$ python3 -q
>>> import numpy as np
>>> from numpy import linalg as LA
>>> np.set_printoptions(precision=1, suppress=True, linewidth=200, legacy="1.25")
>>> data = np.loadtxt("data.csv", delimiter=",")
>>> data
array([[ 2., -2.,  2.,  2., -1.,  1., -2., -2.,  1.,  0.],
       [-4.,  4., -4., -4.,  2., -2.,  4.,  4., -2.,  0.],
       [-2.,  2., -2., -2.,  1., -1.,  2.,  2., -1.,  0.],
       [ 2., -2.,  2.,  2., -1.,  1., -2., -2.,  1.,  0.],
       [-2.,  2., -2., -2.,  1., -1.,  2.,  2., -1.,  0.],
       [ 0.,  0.,  0.,  0.,  0.,  0.,  0.,  0.,  0.,  0.],
       [-2.,  2., -2., -2.,  1., -1.,  2.,  2., -1.,  0.],
       [ 4., -4.,  4.,  4., -2.,  2., -4., -4.,  2.,  0.]])
>>> # null space of dimension 9
>>> np.abs(np.diag(LA.qr(data)[1])) > 1e-9
array([ True, False, False, False, False, False, False, False])
>>> np.unique(data.round(6), axis=0).shape
(5, 10)
>>> data @ LA.pinv(data) @ data
array([[ 2., -2.,  2.,  2., -1.,  1., -2., -2.,  1.,  0.],
       [-4.,  4., -4., -4.,  2., -2.,  4.,  4., -2.,  0.],
       [-2.,  2., -2., -2.,  1., -1.,  2.,  2., -1.,  0.],
       [ 2., -2.,  2.,  2., -1.,  1., -2., -2.,  1.,  0.],
       [-2.,  2., -2., -2.,  1., -1.,  2.,  2., -1.,  0.],
       [ 0.,  0.,  0.,  0.,  0.,  0.,  0.,  0.,  0.,  0.],
       [-2.,  2., -2., -2.,  1., -1.,  2.,  2., -1.,  0.],
       [ 4., -4.,  4.,  4., -2.,  2., -4., -4.,  2.,  0.]])
>>> K = np.load("arr.npy")
>>> print(K)
[[-2  0  1  0  0 -1  2]
 [-1  2  2 -1  1 -2  2]
 [-2 -1  2  1  2 -2  0]
 [ 1 -2 -1  0  0 -2 -2]
 [ 2 -2  2  2 -2 -2 -2]
 [-2  1  2  1  1 -1  1]
 [ 1  1 -1  0  1 -2 -1]]
>>> f = np.array([7, 9, 8, 6, 9, 7, 0])
>>> other = K + np.outer(f, np.eye(7)[2])
>>> round(LA.det(other) / LA.det(K), 1), round(float(1 + LA.solve(K, f)[2]), 1)
(3.5, 3.5)
>>> LA.matrix_rank(other - K)
1
>>> other
array([[-2.,  0.,  8.,  0.,  0., -1.,  2.],
       [-1.,  2., 11., -1.,  1., -2.,  2.],
       [-2., -1., 10.,  1.,  2., -2.,  0.],
       [ 1., -2.,  5.,  0.,  0., -2., -2.],
       [ 2., -2., 11.,  2., -2., -2., -2.],
       [-2.,  1.,  9.,  1.,  1., -1.,  1.],
       [ 1.,  1., -1.,  0.,  1., -2., -1.]])
>>> U, sigma = LA.svd(other)
Traceback (most recent call last):
  File "<python-input-16>", line 1, in <module>
    U, sigma = LA.svd(other)
    ^^^^^^^^
ValueError: too many values to unpack (expected 2)
>>> U, sigma, vt = LA.svd(other, full_matrices=False)
>>> np.round(sigma / sigma[0], 1) + 0
array([1. , 0.3, 0.1, 0.1, 0.1, 0. , 0. ])
>>> sigma
array([23.1,  6.8,  3.4,  3. ,  1.7,  0.9,  0.3])
>>> np.round(vt @ vt.T, 1) + 0
array([[1., 0., 0., 0., 0., 0., 0.],
       [0., 1., 0., 0., 0., 0., 0.],
       [0., 0., 1., 0., 0., 0., 0.],
       [0., 0., 0., 1., 0., 0., 0.],
       [0., 0., 0., 0., 1., 0., 0.],
       [0., 0., 0., 0., 0., 1., 0.],
       [0., 0., 0., 0., 0., 0., 1.]])
>>> print(np.round(np.abs(vt[0]), 1) + 0)
[0.1 0.  1.  0.1 0.  0.2 0. ]
>>> np.round(U.T @ U, 1) + 0
array([[1., 0., 0., 0., 0., 0., 0.],
       [0., 1., 0., 0., 0., 0., 0.],
       [0., 0., 1., 0., 0., 0., 0.],
       [0., 0., 0., 1., 0., 0., 0.],
       [0., 0., 0., 0., 1., 0., 0.],
       [0., 0., 0., 0., 0., 1., 0.],
       [0., 0., 0., 0., 0., 0., 1.]])
>>> U.shape, sigma.shape, vt.shape
((7, 7), (7,), (7, 7))
>>> (sigma > 1e-8).sum()
7
>>> F = np.load("mat.npy")
>>> F
array([[ 1,  0,  0,  0],
       [ 3,  1,  0,  0],
       [-1,  4,  1,  0],
       [ 1,  4,  1,  1]])
>>> # triangular, det is the product of the diagonal
>>> f = np.array([-3, -2, -1, -5])
>>> other = F + np.outer(f, np.eye(4)[0])
>>> LA.matrix_rank(LA.inv(other) - LA.inv(F), tol=1e-8)
1
>>> other
array([[-2.,  0.,  0.,  0.],
       [ 1.,  1.,  0.,  0.],
       [-2.,  4.,  1.,  0.],
       [-4.,  4.,  1.,  1.]])
>>> other = np.array([[5, 8, 9], [3, 0, 0]])
>>> Z = np.kron(other, F)
>>> Z.shape
(8, 12)
>>> print(F @ F)
[[ 1  0  0  0]
 [ 6  1  0  0]
 [10  8  1  0]
 [13 12  2  1]]
>>> np.prod(np.diag(F)), np.round(LA.det(F), 1)
(1, 1.0)
>>> np.sort(LA.eigvals(F))
array([1., 1., 1., 1.])
